% python3 -q
>>> import numpy as np
>>> np.set_printoptions(suppress=True, linewidth=100)
>>> rnd = lambda a: np.round(a, 4) + 0
>>> M = np.load("out19.npy")
>>> M
array([[  2,  -3,   2,   1,   0],
       [  0,  -1,  -3,  -3,   2],
       [  1,  -2,   0,   2,   3],
       [ -3,  -2,  -3,   3,  -1],
       [  0,  -1,  -3,   3,  -2],
       [  3,   1,   0,  -1,   2],
       [ -1,  -3,  -2,  -2,   3],
       [  1,  -3,   3,  -2,   2],
       [ -1,   3,   0,   2,   3],
       [  2,  -7, -10, -11,   8]])
>>> # row 9 dominates
>>> Xc = (M - M.mean(axis=0)) / M.std(axis=0)
>>> rnd(Xc.std(axis=0))
array([1., 1., 1., 1., 1.])
>>> c = np.linalg.lstsq(np.delete(Xc, 1, axis=1), Xc[:, 1])[0]
>>> rnd(1 - np.var(Xc[:, 1] - np.delete(Xc, 1, axis=1) @ c))
np.float64(0.4998)
>>> rnd(c)
array([0.0501, 0.0913, 0.9628, 0.4059])
>>> hat = M @ np.linalg.solve(M.T @ M, M.T)
>>> np.allclose(hat @ hat, hat)
True
>>> np.linalg.matrix_rank(np.eye(10) - hat)
np.int64(5)
>>> Z = M[[3, 2]].astype(float)
>>> for _ in range(6):
...     labels = np.linalg.norm(M[:, None] - Z, axis=-1).argmin(axis=1)
...     Z = np.array([M[labels == j].mean(axis=0) for j in range(2)])
... 
>>> labels
array([1, 1, 1, 0, 0, 1, 1, 1, 1, 1])
>>> Z[1] - Z[0]
array([ 2.375, -0.375,  1.75 , -4.75 ,  4.375])
>>> Z
array([[-1.5  , -1.5  , -3.   ,  3.   , -1.5  ],
       [ 0.875, -1.875, -1.25 , -1.75 ,  2.875]])
